% python3 -q
>>> import numpy as np
>>> np.set_printoptions(precision=4, suppress=True, linewidth=120, floatmode="fixed")
>>> def rd(a):
...     return np.round(a, 4) + 0
... 
>>> W0 = np.array([[0, -3, 0, 3, 2, -1],
...     [0, 0, -2, 1, -2, 0],
...     [0, 0, 0, -2, -2, 2],
...     [0, 0, 0, -3, 1, 0],
...     [0, 0, 0, 0, -2, 1],
...     [0, 0, 0, 0, 0, 1]])
>>> print(W0 @ W0)
[[  0   0   6 -12   5   1]
 [  0   0   0   1   9  -6]
 [  0   0   0   6   2   0]
 [  0   0   0   9  -5   1]
 [  0   0   0   0   4  -1]
 [  0   0   0   0   0   1]]
>>> print((W0 + W0.T) / 2)
[[ 0.0000 -1.5000  0.0000  1.5000  1.0000 -0.5000]
 [-1.5000  0.0000 -1.0000  0.5000 -1.0000  0.0000]
 [ 0.0000 -1.0000  0.0000 -1.0000 -1.0000  1.0000]
 [ 1.5000  0.5000 -1.0000 -3.0000  0.5000  0.0000]
 [ 1.0000 -1.0000 -1.0000  0.5000 -2.0000  0.5000]
 [-0.5000  0.0000  1.0000  0.0000  0.5000  1.0000]]
>>> print(rd(np.linalg.det(W0)))
0.0
>>> print(np.trace(W0))
-4
>>> print((W0 - W0.T) / 2)
[[ 0.0000 -1.5000  0.0000  1.5000  1.0000 -0.5000]
 [ 1.5000  0.0000 -1.0000  0.5000 -1.0000  0.0000]
 [ 0.0000  1.0000  0.0000 -1.0000 -1.0000  1.0000]
 [-1.5000 -0.5000  1.0000  0.0000  0.5000  0.0000]
 [-1.0000  1.0000  1.0000 -0.5000  0.0000  0.5000]
 [ 0.5000  0.0000 -1.0000  0.0000 -0.5000  0.0000]]
>>> U, s, VT = np.linalg.svd(W0)
>>> V = VT[:(s > 1e-8).sum()]
>>> rng = np.random.default_rng(59)
>>> vec = W0[3] + -1 * W0[4] + rng.integers(2) * np.eye(6)[4]
>>> print(vec)
[ 0.0000  0.0000  0.0000 -3.0000  4.0000 -1.0000]
>>> print(np.linalg.matrix_rank(np.vstack([W0, vec])))
5
>>> print(rd(np.diag(V.T @ V)))
[0.0000 1.0000 1.0000 1.0000 1.0000 1.0000]
>>> print(rd(np.linalg.norm(vec - V.T @ V @ vec)))
0.0
>>> print(np.allclose(V.T @ V @ vec, vec))
True
>>> print(rd(V.T @ V))
[[0.0000 0.0000 0.0000 0.0000 0.0000 0.0000]
 [0.0000 1.0000 0.0000 0.0000 0.0000 0.0000]
 [0.0000 0.0000 1.0000 0.0000 0.0000 0.0000]
 [0.0000 0.0000 0.0000 1.0000 0.0000 0.0000]
 [0.0000 0.0000 0.0000 0.0000 1.0000 0.0000]
 [0.0000 0.0000 0.0000 0.0000 0.0000 1.0000]]
>>> out = W0 / np.sqrt((W0 ** 2).mean(axis=1, keepdims=True))
>>> print(rd(np.linalg.norm(out, axis=1)))
[2.4495 2.4495 2.4495 2.4495 2.4495 2.4495]
>>> print(np.linalg.matrix_rank(W0 - W0.mean(axis=1, keepdims=True)))
5
>>> print(np.linalg.matrix_rank(out) == np.linalg.matrix_rank(W0))
True
>>> print(rd(out[1]))
[ 0.0000  0.0000 -1.6330  0.8165 -1.6330  0.0000]
>>> print(rd(np.sort(np.linalg.eigvals(W0))))
[-3.0000 -2.0000  0.0000  0.0000  0.0000  1.0000]
>>> print(W0 @ W0)
[[  0   0   6 -12   5   1]
 [  0   0   0   1   9  -6]
 [  0   0   0   6   2   0]
 [  0   0   0   9  -5   1]
 [  0   0   0   0   4  -1]
 [  0   0   0   0   0   1]]
>>> print(np.prod(np.diag(W0)), rd(np.linalg.det(W0)))
0 0.0
>>> print(np.linalg.matrix_rank(W0 - W0[0, 0] * np.eye(6)))
5
